>>> import numpy as np
>>> from numpy import linalg as LA
>>> np.set_printoptions(suppress=True, linewidth=160)
>>> W0 = np.array([[0, 1, 1, 0, 0, 0],
...     [1, 0, 0, 0, 0, 0],
...     [1, 0, 0, 1, 0, 0],
...     [0, 0, 1, 0, 1, 0],
...     [0, 0, 0, 1, 0, 0],
...     [0, 0, 0, 0, 0, 0]])
>>> left, sigma, Vh = LA.svd(W0)
>>> np.argmax(sigma[:-1] / (sigma[1:] + 1e-6)) + 1
np.int64(4)
>>> sigma.round(3) + 0
array([1.732, 1.732, 1.   , 1.   , 0.   , 0.   ])
>>> out = left[:, :4] @ np.diag(sigma[:4]) @ Vh[:4]
>>> np.round(LA.norm(W0 - out) / LA.norm(W0), 3)
np.float64(0.0)
>>> round(float(LA.norm(W0 - out, 2)), 3), round(float(sigma[4]), 3)
(0.0, 0.0)
>>> LA.matrix_rank(out)
np.int64(4)
>>> out = np.array([[-6, -5], [-5, 2], [0, 8], [-6, -5], [-6, 9], [-2, -9]])
>>> np.einsum("ik,kj->ij", W0, out)
array([[ -5,  10],
       [ -6,  -5],
       [-12, -10],
       [ -6,  17],
       [ -6,  -5],
       [  0,   0]])
>>> np.einsum("ij,ij->i", W0, W0)
array([2, 1, 2, 2, 1, 0])
>>> LA.matrix_rank(np.vstack([W0, out.T]))
np.int64(6)
>>> W0 @ out
array([[ -5,  10],
       [ -6,  -5],
       [-12, -10],
       [ -6,  17],
       [ -6,  -5],
       [  0,   0]])
>>> K = np.load("case13.npy")
>>> K
array([[-5,  2,  2,  0],
       [ 1,  2,  0,  0],
       [ 2,  1,  6,  0],
       [ 1,  1,  2,  8]])
>>> Q, R = LA.qr(K)
>>> np.round(Q.T @ Q, 3) + 0
array([[1., 0., 0., 0.],
       [0., 1., 0., 0.],
       [0., 0., 1., 0.],
       [0., 0., 0., 1.]])
>>> R.round(3)
array([[ 5.568, -0.898,  0.718,  1.437],
       [ 0.   , -3.032, -4.17 , -3.064],
       [ 0.   ,  0.   , -5.108, -0.429],
       [ 0.   ,  0.   ,  0.   ,  7.236]])
>>> round(float(abs(R[0, 0])), 3), np.round(LA.norm(K[:, 0]), 3)
(5.568, np.float64(5.568))
>>> Q.round(3) + 0
array([[-0.898, -0.394, -0.196,  0.   ],
       [ 0.18 , -0.713,  0.607, -0.302],
       [ 0.359, -0.436, -0.768, -0.302],
       [ 0.18 , -0.383, -0.054,  0.905]])
>>> round(LA.det(K[::-1]), 3)
np.float64(-624.0)
>>> round(float(LA.det(2 * K)), 3), round(LA.det(K), 3)
(-9984.0, np.float64(-624.0))
>>> out = np.array([[2, 1, 2], [3, -1, 3]])
>>> cent = np.kron(out, K)
>>> LA.matrix_rank(cent)
np.int64(8)
>>> feats = np.loadtxt("layer15.csv", delimiter=",")
>>> feats
array([[1.   , 0.2  , 0.04 , 0.008, 0.002, 0.   ],
       [0.2  , 1.   , 0.2  , 0.04 , 0.008, 0.002],
       [0.04 , 0.2  , 1.   , 0.2  , 0.04 , 0.008],
       [0.008, 0.04 , 0.2  , 1.   , 0.2  , 0.04 ],
       [0.002, 0.008, 0.04 , 0.2  , 1.   , 0.2  ],
       [0.   , 0.002, 0.008, 0.04 , 0.2  , 1.   ]])
>>> # symmetric
>>> left, sigma, Vh = LA.svd(W0)
>>> evecs = Vh[:(sigma > 1e-8).sum()]
>>> rng = np.random.default_rng(76)
>>> x0 = W0[3] + 2 * W0[5] + rng.integers(2) * np.eye(6)[5]
>>> x0
array([0., 0., 1., 0., 1., 1.])
>>> np.round(np.diag(evecs.T @ evecs), 3)
array([1.   , 0.667, 0.667, 1.   , 0.667, 0.   ])
>>> np.round(LA.norm(x0 - evecs.T @ evecs @ x0), 3)
np.float64(1.0)
>>> low = LA.cholesky(feats)
>>> low.round(3)
array([[1.   , 0.   , 0.   , 0.   , 0.   , 0.   ],
       [0.2  , 0.98 , 0.   , 0.   , 0.   , 0.   ],
       [0.04 , 0.196, 0.98 , 0.   , 0.   , 0.   ],
       [0.008, 0.039, 0.196, 0.98 , 0.   , 0.   ],
       [0.002, 0.008, 0.039, 0.196, 0.98 , 0.   ],
       [0.   , 0.002, 0.008, 0.039, 0.196, 0.98 ]])
>>> vals, evecs = LA.eigh(feats)
>>> x0 = np.array([3, 2, 1, 0, 2, -2])
>>> np.abs(feats).sum(axis=1).max(), round(np.abs(vals).max(), 3)
(np.float64(1.488), np.float64(1.423))
>>> np.round(evecs * np.maximum(vals, 0) @ evecs.T, 3) + 0
array([[1.   , 0.2  , 0.04 , 0.008, 0.002, 0.   ],
       [0.2  , 1.   , 0.2  , 0.04 , 0.008, 0.002],
       [0.04 , 0.2  , 1.   , 0.2  , 0.04 , 0.008],
       [0.008, 0.04 , 0.2  , 1.   , 0.2  , 0.04 ],
       [0.002, 0.008, 0.04 , 0.2  , 1.   , 0.2  ],
       [0.   , 0.002, 0.008, 0.04 , 0.2  , 1.   ]])
>>> np.round(LA.eigvalsh(feats[1:, 1:]), 3)
array([0.696, 0.786, 0.948, 1.172, 1.399])
>>> vals, evecs = LA.eigh(feats)
>>> np.round(LA.svd(feats, compute_uv=False), 3)
array([1.423, 1.238, 1.034, 0.867, 0.752, 0.688])
>>> (vals > 1e-8).sum(), (vals < -1e-8).sum()
(np.int64(6), np.int64(0))
>>> np.unique(vals.round(6) + 0, return_counts=True)[1]
array([1, 1, 1, 1, 1, 1])
>>> np.round(np.abs(evecs[:, -1]), 3)
array([0.258, 0.419, 0.508, 0.508, 0.419, 0.258])
>>> np.round(evecs.T @ evecs, 3) + 0
array([[1., 0., 0., 0., 0., 0.],
       [0., 1., 0., 0., 0., 0.],
       [0., 0., 1., 0., 0., 0.],
       [0., 0., 0., 1., 0., 0.],
       [0., 0., 0., 0., 1., 0.],
       [0., 0., 0., 0., 0., 1.]])
>>> np.round(LA.eigvalsh(feats @ feats), 3)
array([0.473, 0.565, 0.751, 1.068, 1.531, 2.024])
>>> round(float(vals.sum()), 3), np.trace(feats)
(6.0, np.float64(6.0))
>>> m1 = np.load("dump.npy")
>>> m1
array([[ 5.403,  9.002,  7.119],
       [-2.111, -3.544, -2.927],
       [-1.424, -2.247, -1.796],
       [ 0.888,  1.306,  1.147],
       [-1.266, -1.941, -1.608],
       [-0.656, -1.162, -0.941],
       [-2.571, -4.146, -3.32 ],
       [-2.044, -3.362, -2.755],
       [ 7.301, 12.317,  9.828],
       [ 3.089,  5.23 ,  4.219],
       [-2.25 , -3.614, -2.972],
       [-0.858, -1.541, -1.24 ],
       [ 5.593,  9.148,  7.282],
       [-2.189, -3.839, -3.009],
       [-0.96 , -1.537, -1.268],
       [ 0.391,  0.588,  0.424],
       [-1.649, -2.845, -2.243],
       [-5.513, -9.129, -7.347],
       [-5.188, -8.657, -7.03 ],
       [-1.615, -2.553, -2.123],
       [-4.696, -7.835, -6.293],
       [ 1.69 ,  2.937,  2.247],
       [-4.677, -7.626, -6.079],
       [-0.862, -1.335, -1.017],
       [-2.571, -4.257, -3.44 ],
       [-3.329, -5.595, -4.529],
       [ 0.707,  1.077,  0.85 ],
       [-4.013, -6.574, -5.252],
       [ 2.485,  4.101,  3.264]])
>>> labels = m1[:, 2] > np.median(m1[:, 2])
>>> r0 = m1[labels].mean(axis=0) - m1[~labels].mean(axis=0)
>>> r0.round(3)
array([4.695, 7.783, 6.239])
>>> np.argsort(-np.abs(r0).round(6), kind="stable")
array([1, 2, 0])
>>> out = np.c_[m1[:, :2] @ np.array([[1, 0], [3, 4]]), np.array([-1, -2, -3, -3, -2, 1, 0, -2, 2, 0, -1, 2, 2, 0, 3, -2, 3, 0, 2, 3, -1, 1, 2, -1, -2, 2, 2, -1, 0])]
>>> out.round(3)
array([[ 32.409,  36.008,  -1.   ],
       [-12.743, -14.176,  -2.   ],
       [ -8.165,  -8.988,  -3.   ],
       [  4.806,   5.224,  -3.   ],
       [ -7.089,  -7.764,  -2.   ],
       [ -4.142,  -4.648,   1.   ],
       [-15.009, -16.584,   0.   ],
       [-12.13 , -13.448,  -2.   ],
       [ 44.252,  49.268,   2.   ],
       [ 18.779,  20.92 ,   0.   ],
       [-13.092, -14.456,  -1.   ],
       [ -5.481,  -6.164,   2.   ],
       [ 33.037,  36.592,   2.   ],
       [-13.706, -15.356,   0.   ],
       [ -5.571,  -6.148,   3.   ],
       [  2.155,   2.352,  -2.   ],
       [-10.184, -11.38 ,   3.   ],
       [-32.9  , -36.516,   0.   ],
       [-31.159, -34.628,   2.   ],
       [ -9.274, -10.212,   3.   ],
       [-28.201, -31.34 ,  -1.   ],
       [ 10.501,  11.748,   1.   ],
       [-27.555, -30.504,   2.   ],
       [ -4.867,  -5.34 ,  -1.   ],
       [-15.342, -17.028,  -2.   ],
       [-20.114, -22.38 ,   2.   ],
       [  3.938,   4.308,   2.   ],
       [-23.735, -26.296,  -1.   ],
       [ 14.788,  16.404,   0.   ]])
>>> np.round(LA.norm(LA.qr(m1)[0].T @ out, axis=0) ** 2 / ((out ** 2).sum(axis=0) + 1e-12), 3)
array([1.   , 1.   , 0.035])
>>> LA.matrix_rank(out)
np.int64(3)
>>> np.round(LA.lstsq(m1, out[:, 0])[0], 3) + 0
array([1., 3., 0.])
>>> Q, R = LA.qr(m1)
>>> np.round(np.abs(np.diag(R)), 3)
array([17.485,  0.58 ,  0.282])
>>> round(abs(R[0, 0]), 3), round(LA.norm(m1[:, 0]), 3)
(np.float64(17.485), np.float64(17.485))
>>> LA.matrix_rank(m1, rtol=0.1)
np.int64(1)
>>> round(np.log10(LA.cond(m1)))
2
>>> [round(float(x), 3) for x in LA.svd(m1, compute_uv=False)[:3]]
[41.11, 0.302, 0.23]
>>> round(LA.norm(m1, 2) / LA.norm(m1), 3)
np.float64(1.0)
>>> np.round(LA.norm(feats, axis=0), 3)
array([1.021, 1.04 , 1.041, 1.041, 1.04 , 1.021])
>>> round(LA.norm(feats[1] - feats[2]), 3)
np.float64(1.154)
>>> round(float(feats[1] @ feats[2]), 3)
0.416
>>> np.round(LA.norm(feats[1], 1), 3), np.round(LA.norm(feats[1], np.inf), 3)
(np.float64(1.45), np.float64(1.0))
>>> Q, _ = LA.qr(np.array([[0.4, -0.1, -0.3], [-0.4, 0.8, -0.9], [-0.8, 0.4, 1.2]]))
>>> E = Q[:, :3]
>>> E.round(3)
array([[-0.408, -0.32 ,  0.855],
       [ 0.408, -0.902, -0.142],
       [ 0.816,  0.291,  0.499]])
>>> r0 = np.array([1, 2, 0])
>>> out = E + np.outer(r0, np.eye(3)[1])
>>> round(float(LA.det(out) / LA.det(E)), 3), round(float(1 + LA.solve(E, r0)[1]), 3)
(-1.123, -1.123)
>>> out.round(3)
array([[-0.408,  0.68 ,  0.855],
       [ 0.408,  1.098, -0.142],
       [ 0.816,  0.291,  0.499]])
>>> x0 = np.array([2, 0, 0])
>>> np.round(np.sort(np.abs(np.degrees(np.angle(LA.eigvals(E))))), 3)
array([  0.   , 154.904, 154.904])
>>> np.round(np.abs(LA.eigvals(E)), 3)
array([1., 1., 1.])
>>> round(float(LA.norm(x0)), 3), round(float(LA.norm(E @ x0)), 3)
(2.0, 2.0)
>>> 3 - LA.matrix_rank(E - np.eye(3), tol=1e-8)
np.int64(1)
>>> np.round(LA.inv(E), 3)
array([[-0.408,  0.408,  0.816],
       [-0.32 , -0.902,  0.291],
       [ 0.855, -0.142,  0.499]])
>>> A = np.loadtxt("out13.csv", delimiter=",")
>>> A.round(3)
array([[-0.059, -0.648,  0.71 , -0.209, -0.168],
       [ 0.471, -0.491, -0.577, -0.301, -0.338],
       [-0.471,  0.333, -0.042, -0.658, -0.482],
       [ 0.235,  0.07 ,  0.058, -0.657,  0.711],
       [-0.706, -0.472, -0.396,  0.037,  0.347]])
>>> blk = np.stack([feats, 5 * feats, feats[::-1]])
>>> (blk @ feats.T).shape
(3, 6, 6)
>>> np.round(LA.norm(blk, axis=(1, 2)), 3)
array([ 2.532, 12.662,  2.532])
>>> np.round(LA.svd(A, compute_uv=False), 3)
array([1., 1., 1., 1., 1.])
>>> np.round(A.T @ A, 3) + 0
array([[1., 0., 0., 0., 0.],
       [0., 1., 0., 0., 0.],
       [0., 0., 1., 0., 0.],
       [0., 0., 0., 1., 0.],
       [0., 0., 0., 0., 1.]])
>>> x0 = np.array([3, 1, 5, 4, 5])
>>> rhs = A @ x0
>>> c, lr = np.zeros(5), 1 / LA.norm(A, 2) ** 2
>>> for i in range(300):
...     c -= lr * A.T @ (A @ c - rhs)
...     if i % 50 == 0: print(i, round(LA.norm(A @ c - rhs), 3))
... 
0 0.0
50 0.0
100 0.0
150 0.0
200 0.0
250 0.0
>>> c
array([3., 1., 5., 4., 5.])
>>> mat = np.load("data.npy")
>>> mat
array([[1, 2, 1, 0],
       [2, 2, 0, 1],
       [1, 1, 0, 2],
       [1, 2, 1, 0]])
>>> left, sigma, Vh = LA.svd(mat)
>>> np.argmax(sigma[:-1] / (sigma[1:] + 1e-6)) + 1
np.int64(3)
>>> sigma.round(3) + 0
array([4.718, 2.04 , 0.764, 0.   ])
>>> out = left[:, :3] @ np.diag(sigma[:3]) @ Vh[:3]
>>> LA.matrix_rank(mat, rtol=0.05)
np.int64(3)
>>> out.round(3) + 0
array([[1., 2., 1., 0.],
       [2., 2., 0., 1.],
       [1., 1., 0., 2.],
       [1., 2., 1., 0.]])
>>> np.round(LA.norm(mat - out, 2), 3), np.round(sigma[3], 3)
(np.float64(0.0), np.float64(0.0))
>>> np.kron(np.eye(2, dtype=int), mat)
array([[1, 2, 1, 0, 0, 0, 0, 0],
       [2, 2, 0, 1, 0, 0, 0, 0],
       [1, 1, 0, 2, 0, 0, 0, 0],
       [1, 2, 1, 0, 0, 0, 0, 0],
       [0, 0, 0, 0, 1, 2, 1, 0],
       [0, 0, 0, 0, 2, 2, 0, 1],
       [0, 0, 0, 0, 1, 1, 0, 2],
       [0, 0, 0, 0, 1, 2, 1, 0]])
>>> np.einsum("ij,ji->", mat, mat)
np.int64(23)
>>> round(LA.det(2 * mat), 3), round(float(LA.det(mat)), 3)
(np.float64(0.0), 0.0)
>>> LA.lstsq(mat[:-1].T, mat[-1])[2]
np.int32(3)
>>> round(float(np.trace(LA.pinv(mat) @ mat)), 3)
3.0
>>> np.abs(np.diag(LA.qr(mat)[1])) > 1e-9
array([ True,  True, False,  True])
>>> np.unique(mat.round(6), axis=0).shape
(3, 4)
